% python3 -q
>>> import numpy as np
>>> import numpy.linalg as la
>>> np.set_printoptions(suppress=True, linewidth=100)
>>> X = np.load("test4.npy")
>>> X
array([[1, 0, 0, 0],
       [0, 1, 0, 0],
       [1, 0, 1, 0],
       [0, 0, 1, 1]])
>>> rng = np.random.default_rng(551517)
>>> labels = rng.permutation(4)
>>> print(labels)
[0 1 2 3]
>>> other = X[labels][:, labels]
>>> print(np.trace(other))
4
>>> other
array([[1, 0, 0, 0],
       [0, 1, 0, 0],
       [1, 0, 1, 0],
       [0, 0, 1, 1]])
>>> round(la.det(other), 1), round(la.det(X[labels]), 1)
(np.float64(1.0), np.float64(1.0))
>>> r0, g = X[2], X[1]
>>> r0 @ r0
np.int64(2)
>>> r0 @ g
np.int64(0)
>>> p = (r0 @ g) / (r0 @ r0) * r0
>>> print(round(la.norm(r0 + g) ** 2 + la.norm(r0 - g) ** 2, 1))
6.0
>>> la.matrix_rank(np.outer(r0, g))
np.int64(1)
>>> p
array([0., 0., 0., 0.])
>>> (g - p) @ r0
np.float64(0.0)
>>> g - p
array([0., 1., 0., 0.])
>>> vec = np.array([-2, 5, -1, 3])
>>> target = X @ vec
>>> target
array([-2,  5, -3,  2])
>>> np.round(la.solve(X, X[:, 1]), 1)
array([0., 1., 0., 0.])
>>> np.round(la.solve(X, target), 1)
array([-2.,  5., -1.,  3.])
>>> F = np.array([[2.1, 2.4, 2.5],
...     [2.6, 3.4, 3.4],
...     [3.6, 4.6, 4.5],
...     [-5.4, -7.0, -7.0],
...     [-3.4, -4.1, -4.2],
...     [-2.4, -2.8, -3.1],
...     [3.3, 4.2, 4.2],
...     [1.4, 1.8, 1.7],
...     [0.1, 0.2, 0.1],
...     [-2.7, -3.5, -3.4],
...     [0.7, 1.0, 1.0],
...     [-5.5, -6.5, -6.5],
...     [0.4, 0.4, 0.5],
...     [1.0, 1.1, 0.9],
...     [3.8, 4.6, 4.7],
...     [1.1, 1.2, 1.0],
...     [0.8, 1.0, 1.1]])
>>> F
array([[ 2.1,  2.4,  2.5],
       [ 2.6,  3.4,  3.4],
       [ 3.6,  4.6,  4.5],
       [-5.4, -7. , -7. ],
       [-3.4, -4.1, -4.2],
       [-2.4, -2.8, -3.1],
       [ 3.3,  4.2,  4.2],
       [ 1.4,  1.8,  1.7],
       [ 0.1,  0.2,  0.1],
       [-2.7, -3.5, -3.4],
       [ 0.7,  1. ,  1. ],
       [-5.5, -6.5, -6.5],
       [ 0.4,  0.4,  0.5],
       [ 1. ,  1.1,  0.9],
       [ 3.8,  4.6,  4.7],
       [ 1.1,  1.2,  1. ],
       [ 0.8,  1. ,  1.1]])
>>> basis = F[[6, 2]].astype(float)
>>> for _ in range(6):
...     labels = la.norm(F[:, None] - basis, axis=-1).argmin(axis=1)
...     basis = np.array([F[labels == j].mean(axis=0) for j in range(2)])
... 
>>> labels
array([1, 1, 1, 0, 0, 0, 1, 1, 1, 0, 1, 0, 1, 1, 1, 1, 1])
>>> print(np.round(basis[1] - basis[0], 1))
[5.6 6.9 7. ]
>>> np.abs(basis[1] - basis[0]).argmax()
np.int64(2)
>>> basis.round(1)
array([[-3.9, -4.8, -4.8],
       [ 1.7,  2.2,  2.1]])
>>> np.bincount(labels)
array([ 5, 12])
>>> la.matrix_rank(F, rtol=0.1)
np.int64(1)
>>> round(np.log10(la.cond(F)))
2
>>> [round(float(x), 1) for x in la.svd(F, compute_uv=False)[:3]]
[23.8, 0.5, 0.4]
>>> np.round(la.norm(F, 2) / la.norm(F), 1)
np.float64(1.0)
>>> print(np.argsort(-la.norm(F, axis=0).round(6), kind="stable")[:3])
[2 1 0]
>>> labels = F[:, 2] > np.median(F[:, 2])
>>> r0 = F[labels].mean(axis=0) - F[~labels].mean(axis=0)
>>> labels.astype(int)
array([1, 1, 1, 0, 0, 0, 1, 1, 0, 0, 0, 0, 0, 0, 1, 0, 1])
>>> [int(la.matrix_rank(la.matrix_power(X, p))) for p in range(1, 5)]
[4, 4, 4, 4]
>>> print(la.matrix_rank(X - X[0, 0] * np.eye(4)))
2
>>> np.prod(np.diag(X)), np.round(la.det(X), 1)
(np.int64(1), np.float64(1.0))
>>> la.matrix_power(X - np.diag(np.diag(X)), 4)
array([[0, 0, 0, 0],
       [0, 0, 0, 0],
       [0, 0, 0, 0],
       [0, 0, 0, 0]])
>>> X @ X
array([[1, 0, 0, 0],
       [0, 1, 0, 0],
       [2, 0, 1, 0],
       [1, 0, 2, 1]])
>>> np.round(np.sort(la.eigvals(X)), 1)
array([1., 1., 1., 1.])
>>> d = la.norm(F[:, None] - F[None], axis=-1)
>>> d[1].round(1)
array([ 1.4,  0. ,  1.9, 16.7, 12.2, 10.3,  1.3,  2.6,  5.2, 11. ,  3.9, 16.2,  4.7,  3.8,  2.1,
        3.6,  3.8])
>>> np.flatnonzero(d[1] < d.mean() / 2)
array([ 0,  1,  2,  6,  7, 14])
>>> d[1].round(6).argsort(kind="stable")[:4]
array([1, 6, 0, 2])
>>> la.matrix_rank(d ** 2)
np.int64(5)
>>> np.round(la.norm(F, axis=1), 1)
array([ 4.1,  5.5,  7.4, 11.3,  6.8,  4.8,  6.8,  2.8,  0.2,  5.6,  1.6, 10.7,  0.8,  1.7,  7.6,
        1.9,  1.7])
>>> d.mean(axis=1).argmax()
np.int64(3)
>>> m1 = np.load("out15.npy")
>>> m1.round(1)
array([[ 0.2, -1.6,  0.3,  1.1, -0.2],
       [ 1. ,  0.9,  0.9,  0.7, -1. ],
       [-0.4, -0.6,  0.7, -1.2, -1.2],
       [-1.2,  0.3,  1.4,  0.4,  0.7],
       [-1.2,  0.4, -0.8,  0.8, -1.1]])
>>> theta = np.radians(120)
>>> R = np.eye(5)
>>> R[0, 0] = R[4, 4] = np.cos(theta)
>>> R[0, 4], R[4, 0] = -np.sin(theta), np.sin(theta)
>>> print(R.round(1))
[[-0.5  0.   0.   0.  -0.9]
 [ 0.   1.   0.   0.   0. ]
 [ 0.   0.   1.   0.   0. ]
 [ 0.   0.   0.   1.   0. ]
 [ 0.9  0.   0.   0.  -0.5]]
>>> other = m1 @ R.T
>>> np.allclose(la.norm(m1, axis=1), la.norm(other, axis=1))
True
>>> round(la.det(R), 1), np.trace(R)
(np.float64(1.0), np.float64(2.0))
>>> np.allclose(m1 @ m1.T, other @ other.T)
True
>>> mat = np.load("block18.npy")
>>> print(mat)
[[-1.  0.  0.  0.  0.]
 [ 1.  0. -1.  0.  0.]
 [-1. -1. -2.  0.  0.]
 [ 0.  0.  0.  2.  3.]
 [ 0.  0.  0.  4.  3.]]
>>> mat @ mat
array([[ 1.,  0.,  0.,  0.,  0.],
       [ 0.,  1.,  2.,  0.,  0.],
       [ 2.,  2.,  5.,  0.,  0.],
       [ 0.,  0.,  0., 16., 15.],
       [ 0.,  0.,  0., 20., 21.]])
>>> np.flatnonzero(la.matrix_power((mat != 0) + (mat.T != 0) + np.eye(5), 5)[1])
array([0, 1, 2])
>>> other = mat[0, 0] * mat[1:] - np.outer(mat[1:, 0], mat[0])
>>> other
array([[ 0., -0.,  1., -0., -0.],
       [ 0.,  1.,  2.,  0.,  0.],
       [ 0., -0., -0., -2., -3.],
       [ 0., -0., -0., -4., -3.]])
>>> np.flatnonzero(~other.round(6).any(axis=1))
array([], dtype=int64)
>>> labels = rng.permutation(5)
>>> other = mat[:, labels] * rng.choice([-1, 1], 5)
>>> other
array([[-0., -1.,  0.,  0., -0.],
       [-0.,  1.,  0., -1., -0.],
       [-0., -1.,  0., -2.,  1.],
       [-3.,  0.,  2.,  0., -0.],
       [-3.,  0.,  4.,  0., -0.]])
>>> U, _, VT = la.svd(mat.T @ other)
>>> print(np.round(la.lstsq(mat, other)[0], 1) + 0)
[[ 0.  1.  0.  0.  0.]
 [ 0.  0.  0.  0. -1.]
 [ 0.  0.  0.  1.  0.]
 [ 0.  0.  1.  0.  0.]
 [-1.  0.  0.  0.  0.]]
>>> print(round(la.det(mat), 1))
-6.0
>>> print(np.allclose(mat @ mat.T, mat.T @ mat))
False
>>> np.trace(mat)
np.float64(2.0)
>>> (mat - mat.T) / 2
array([[ 0. , -0.5,  0.5,  0. ,  0. ],
       [ 0.5,  0. ,  0. ,  0. ,  0. ],
       [-0.5,  0. ,  0. ,  0. ,  0. ],
       [ 0. ,  0. ,  0. ,  0. , -0.5],
       [ 0. ,  0. ,  0. ,  0.5,  0. ]])
>>> np.round(np.sort(np.abs(la.eigvals(mat))), 1)
array([0.4, 1. , 1. , 2.4, 6. ])
>>> K = np.array([[3, 1, 3], [3, 3, 1], [1, 3, 3]])
>>> U, s, VT = la.svd(K, full_matrices=False)
>>> np.round(U.T @ K @ VT.T, 1) + 0
array([[7., 0., 0.],
       [0., 2., 0.],
       [0., 0., 2.]])
>>> U.shape, s.shape, VT.shape
((3, 3), (3,), (3, 3))
>>> np.round(np.sqrt((s ** 2).sum()), 1), round(la.norm(K), 1)
(np.float64(7.5), np.float64(7.5))
>>> s.round(1)
array([7., 2., 2.])
>>> np.round(np.abs(VT[0]), 1)
array([0.6, 0.6, 0.6])
>>> labels = rng.permutation(5)
>>> print(labels)
[1 0 3 4 2]
>>> other = m1[labels][:, labels]
>>> np.round(np.sort(np.abs(la.eigvals(other))), 1)
array([2., 2., 2., 2., 2.])
>>> round(np.trace(other), 1)
np.float64(1.2)
>>> Q, R = la.qr(K)
>>> Q.round(1)
array([[-0.7,  0.5,  0.5],
       [-0.7, -0.2, -0.7],
       [-0.2, -0.8,  0.5]])
>>> print(round(float(np.trace(Q @ Q.T)), 1))
3.0
>>> np.allclose(R.T @ R, K.T @ K)
True
>>> data = np.load("layer12.npy")
>>> print(data)
[[ 1 -2  4 -8]
 [ 1 -1  1 -1]
 [ 1  0  0  0]
 [ 1  1  1  1]
 [ 1  2  4  8]]
>>> other = np.array([[1, 0], [2, 0], [2, 2], [1, 1]])
>>> np.vstack([data, other.T]).shape
(7, 4)
>>> other.T @ data.T
array([[-3,  0,  1,  6, 21],
       [ 0,  1,  0,  3, 16]])
>>> la.matrix_rank(np.vstack([data, other.T]))
np.int64(4)
>>> print(np.einsum("ij,ij->i", data, data))
[85  4  1  4 85]
>>> np.einsum("ik,kj->ji", data, other)
array([[-3,  0,  1,  6, 21],
       [ 0,  1,  0,  3, 16]])
>>> vec = np.array([5, 1, 7, 0])
>>> target = data @ vec
>>> print(target)
[31 11  5 13 35]
>>> np.round(la.pinv(data) @ data, 1) + 0
array([[1., 0., 0., 0.],
       [0., 1., 0., 0.],
       [0., 0., 1., 0.],
       [0., 0., 0., 1.]])
>>> target = target + 0.3 * rng.normal(size=5)
>>> target.round(1)
array([31.1, 11. ,  4.6, 13.5, 34.8])
>>> coef, *_ = la.lstsq(data, target)
>>> coef.round()
array([ 5.,  1.,  7., -0.])
>>> print(np.round(data.T @ (target - data @ coef), 1) + 0)
[0. 0. 0. 0.]
>>> np.round(la.norm(data, "nuc"), 1)
np.float64(20.3)
>>> print(data[0] @ data[4])
-51
>>> np.round(la.norm(data) ** 2 / la.norm(data, 2) ** 2, 1)
np.float64(1.3)
>>> print(la.norm(data, axis=1).argmax())
0
>>> round(float(la.norm(data, 2)), 1)
11.8
>>> other = np.c_[data[:, :3] @ np.array([[0, -1, 2], [0, 3, 1], [-3, -3, 1]]), np.array([1, 0, 0, 2, 1])]
>>> other
array([[-12, -19,   4,   1],
       [ -3,  -7,   2,   0],
       [  0,  -1,   2,   0],
       [ -3,  -1,   4,   2],
       [-12,  -7,   8,   1]])
>>> np.round(la.norm(la.qr(data)[0].T @ other, axis=0) ** 2 / ((other ** 2).sum(axis=0) + 1e-12), 1)
array([1. , 1. , 1. , 0.9])
>>> vec = np.array([5, 0, 4, 5, 1])
>>> target = mat @ vec
>>> coef, lr = np.zeros(5), 1 / la.norm(mat, 2) ** 2
>>> for i in range(300):
...     coef -= lr * mat.T @ (mat @ coef - target)
...     if i % 50 == 0: print(i, round(la.norm(mat @ coef - target), 1))
... 
0 12.0
50 0.9
100 0.5
150 0.5
200 0.4
250 0.4
>>> coef.round(1)
array([4.7, 1.3, 3.5, 5. , 1. ])
>>> round(float(la.cond(mat)), 1)
24.7
